$ ipython --no-banner

In [1]: import numpy as np

In [2]: import numpy.linalg as la

In [3]: np.set_printoptions(suppress=True, linewidth=100)

In [4]: def tidy(a):
   ...:     return np.round(a, 3) + 0
   ...: 

In [5]: data = np.loadtxt("x.csv", delimiter=",")

In [6]: data
Out[6]: 
array([[ 1.114,  2.785],
       [ 2.785, -1.114]])

In [7]: # symmetric, so the eigenvalues are real

In [8]: ev, V = la.eigh(data)

In [9]: np.unique(ev.round(6) + 0, return_counts=True)[1]
Out[9]: array([1, 1])

In [10]: ev.sum(), np.trace(data)
Out[10]: (np.float64(0.0), np.float64(0.0))

In [11]: tidy(V @ np.diag(ev) @ V.T)
Out[11]: 
array([[ 1.114,  2.785],
       [ 2.785, -1.114]])

In [12]: M2 = data / np.sqrt((data ** 2).mean(axis=1, keepdims=True))

In [13]: tidy(M2[0])
Out[13]: array([0.525, 1.313])

In [14]: tidy(la.norm(M2, axis=1))
Out[14]: array([1.414, 1.414])

In [15]: la.matrix_rank(M2) == la.matrix_rank(data)
Out[15]: np.True_

In [16]: tidy(data - data.mean(axis=1, keepdims=True))
Out[16]: 
array([[-0.835,  0.836],
       [ 1.95 , -1.95 ]])

In [17]: M2 = np.array([[0, -1], [-2, 2], [2, 0], [-2, -1]])

In [18]: W2 = np.array([[7, 6, 6], [6, 8, 6]])

In [19]: rng = np.random.default_rng(13460)

In [20]: W0 = M2 @ W2 + 0.1 * rng.normal(size=(4, 3))

In [21]: print(tidy(W0))
[[ -5.99   -8.027  -5.885]
 [ -1.924   4.059  -0.007]
 [ 13.993  11.951  12.076]
 [-19.929 -20.033 -18.147]]

In [22]: M2 = np.c_[W0[:, :2] @ np.array([[1, -3], [0, 3]]), np.array([1, 1, 2, 1])]

In [23]: tidy(M2)
Out[23]: 
array([[ -5.99 ,  -6.109,   1.   ],
       [ -1.924,  17.948,   1.   ],
       [ 13.993,  -6.128,   2.   ],
       [-19.929,  -0.312,   1.   ]])

In [24]: tidy(la.norm(M2 - W0 @ la.lstsq(W0, M2)[0], axis=0))
Out[24]: array([0.   , 0.   , 2.621])

In [25]: tidy(la.lstsq(W0, M2[:, 0])[0])
Out[25]: array([1., 0., 0.])

In [26]: P = M2 @ la.solve(M2.T @ M2, M2.T)

In [27]: la.matrix_rank(np.eye(4) - P)
Out[27]: np.int64(1)

In [28]: tidy((np.eye(4) - P) @ M2)
Out[28]: 
array([[0., 0., 0.],
       [0., 0., 0.],
       [0., 0., 0.],
       [0., 0., 0.]])
